In [1]: import numpy as np

In [2]: import numpy.linalg as la

In [3]: np.set_printoptions(precision=2, suppress=True, linewidth=100)

In [4]: E = np.array([[0, 0, 0, 0, 0],
   ...:     [0, 0, 0, 0, 1],
   ...:     [2, 0, 0, 0, 0],
   ...:     [0, -2, 0, 0, 0],
   ...:     [0, 0, 1, 0, 0]])

In [5]: E
Out[5]: 
array([[ 0,  0,  0,  0,  0],
       [ 0,  0,  0,  0,  1],
       [ 2,  0,  0,  0,  0],
       [ 0, -2,  0,  0,  0],
       [ 0,  0,  1,  0,  0]])

In [6]: # looks like rank 4

In [7]: Uu, sv, vt = la.svd(E)

In [8]: sv
Out[8]: array([2., 2., 1., 1., 0.])

In [9]: np.argmax(sv[:-1] / (sv[1:] + 1e-6)) + 1
Out[9]: np.int64(4)

In [10]: B = Uu[:, :4] @ np.diag(sv[:4]) @ vt[:4]

In [11]: np.abs(E - B).max()
Out[11]: np.float64(0.0)

In [12]: print(la.matrix_rank(E, rtol=0.05))
4

In [13]: B
Out[13]: 
array([[ 0.,  0.,  0.,  0.,  0.],
       [ 0.,  0.,  0.,  0.,  1.],
       [ 2.,  0.,  0.,  0.,  0.],
       [ 0., -2.,  0.,  0.,  0.],
       [ 0.,  0.,  1.,  0.,  0.]])

In [14]: theta = np.radians(180)

In [15]: r_ = np.eye(5)

In [16]: r_[0, 0] = r_[2, 2] = np.cos(theta)

In [17]: r_[0, 2], r_[2, 0] = -np.sin(theta), np.sin(theta)

In [18]: r_.round(2) + 0
Out[18]: 
array([[-1.,  0.,  0.,  0.,  0.],
       [ 0.,  1.,  0.,  0.,  0.],
       [ 0.,  0., -1.,  0.,  0.],
       [ 0.,  0.,  0.,  1.,  0.],
       [ 0.,  0.,  0.,  0.,  1.]])

In [19]: B = E @ r_.T

In [20]: print(round(float(la.det(r_)), 2), np.trace(r_))
1.0 1.0

In [21]: np.abs(B - E).max(axis=0)
Out[21]: array([4., 0., 2., 0., 0.])

In [22]: np.allclose(la.norm(E, axis=1), la.norm(B, axis=1))
Out[22]: True

In [23]: B.round(2) + 0
Out[23]: 
array([[ 0.,  0.,  0.,  0.,  0.],
       [ 0.,  0.,  0.,  0.,  1.],
       [-2.,  0.,  0.,  0.,  0.],
       [ 0., -2.,  0.,  0.,  0.],
       [ 0.,  0., -1.,  0.,  0.]])

In [24]: J = np.loadtxt("m.csv", delimiter=",")

In [25]: J
Out[25]: 
array([[4., 1., 0., 0.],
       [0., 4., 1., 0.],
       [0., 0., 4., 1.],
       [0., 0., 0., 4.]])

In [26]: # triangular: eigenvalues sit on the diagonal

In [27]: B = la.inv(J)

In [28]: np.round(la.cond(J), 2)
Out[28]: np.float64(1.5)

In [29]: np.allclose(B, J.T)
Out[29]: False

In [30]: round(float(la.det(J) * la.det(B)), 2)
Out[30]: 1.0

In [31]: round(la.slogdet(J)[0], 2)
Out[31]: np.float64(1.0)

In [32]: print(B.round(2) + 0)
[[ 0.25 -0.06  0.02  0.  ]
 [ 0.    0.25 -0.06  0.02]
 [ 0.    0.    0.25 -0.06]
 [ 0.    0.    0.    0.25]]

In [33]: print(la.det(J) * B)
[[ 64. -16.   4.  -1.]
 [  0.  64. -16.   4.]
 [  0.   0.  64. -16.]
 [  0.   0.   0.  64.]]

In [34]: (np.abs(B) > 1e-9).astype(int)
Out[34]: 
array([[1, 1, 1, 1],
       [0, 1, 1, 1],
       [0, 0, 1, 1],
       [0, 0, 0, 1]])

In [35]: f = np.array([5, 0, 0, 3])

In [36]: B = J + np.outer(f, np.eye(4)[3])

In [37]: np.round(la.det(B) / la.det(J), 2), round(1 + la.solve(J, f)[3], 2)
Out[37]: (np.float64(1.75), np.float64(1.75))

In [38]: la.matrix_rank(B - J)
Out[38]: np.int64(1)

In [39]: B
Out[39]: 
array([[4., 1., 0., 5.],
       [0., 4., 1., 0.],
       [0., 0., 4., 1.],
       [0., 0., 0., 7.]])

In [40]: hat = np.triu(np.array([[3, 2, 2, 1], [3, 2, 2, 3], [0, 3, 3, 0], [3, 3, 0, 3]]), 1) + np.eye(4)

In [41]: B = hat @ J @ la.inv(hat)

In [42]: la.matrix_rank(B)
Out[42]: np.int64(4)

In [43]: print(B)
[[ 4.  1.  0. -1.]
 [ 0.  4.  1.  2.]
 [ 0.  0.  4.  1.]
 [ 0.  0.  0.  4.]]

In [44]: np.trace(B), np.trace(J)
Out[44]: (np.float64(16.0), np.float64(16.0))

In [45]: hat @ J - J @ hat
Out[45]: 
array([[ 0.,  0.,  0., -1.],
       [ 0.,  0.,  0.,  2.],
       [ 0.,  0.,  0.,  0.],
       [ 0.,  0.,  0.,  0.]])

In [46]: round(la.det(B), 2)
Out[46]: np.float64(256.0)

In [47]: x0 = np.array([8, -7, -5, -8])

In [48]: h1 = np.maximum(J @ x0, 0)

In [49]: print(np.maximum(J @ x0, 0) - np.maximum(-J @ x0, 0))
[ 25. -33. -28. -32.]

In [50]: J * (h1 > 1e-9)[:, None]
Out[50]: 
array([[4., 1., 0., 0.],
       [0., 0., 0., 0.],
       [0., 0., 0., 0.],
       [0., 0., 0., 0.]])

In [51]: print(h1)
[25.  0.  0.  0.]

In [52]: J.T @ h1
Out[52]: array([100.,  25.,   0.,   0.])

In [53]: A = np.loadtxt("test8.csv", delimiter=",")

In [54]: A
Out[54]: 
array([[ -3.17,  -7.06, -14.79,   8.79,   6.64],
       [-10.43,   5.88, -14.1 ,  -6.52,   3.91],
       [  8.88,  -1.66, -12.5 ,  -7.43,  10.34],
       [-18.52,   6.56,  -2.29,   0.98,  -2.79],
       [  9.  ,   6.99,  14.74,   0.77,  -7.22],
       [ -3.88,  -3.96,  11.63, -14.92,   3.34],
       [ 16.69,  -4.01,   8.51,   5.53,  -1.46],
       [ -2.16,   7.19,   6.4 ,  -0.94, -17.37],
       [ -7.31,   9.97,  -8.49, -13.23,   0.36],
       [  0.55,   2.49, -13.16,   6.8 ,  13.19],
       [  1.5 ,  -1.37,   5.74,  -0.94,  19.03]])

In [55]: Ac = A - A.mean(axis=0)

In [56]: evecs = la.svd(Ac)[2][:4]

In [57]: B = Ac - Ac @ evecs.T @ evecs

In [58]: print(np.diag(evecs.T @ evecs))
[0.98 0.19 0.99 0.97 0.87]

In [59]: print((Ac @ evecs.T).std(axis=0))
[12.66 10.72  7.69  5.81]

In [60]: np.round(np.cov(Ac @ evecs.T, rowvar=False), 2) + 0
Out[60]: 
array([[176.27,   0.  ,   0.  ,   0.  ],
       [  0.  , 126.47,   0.  ,   0.  ],
       [  0.  ,   0.  ,  65.12,   0.  ],
       [  0.  ,   0.  ,   0.  ,  37.12]])
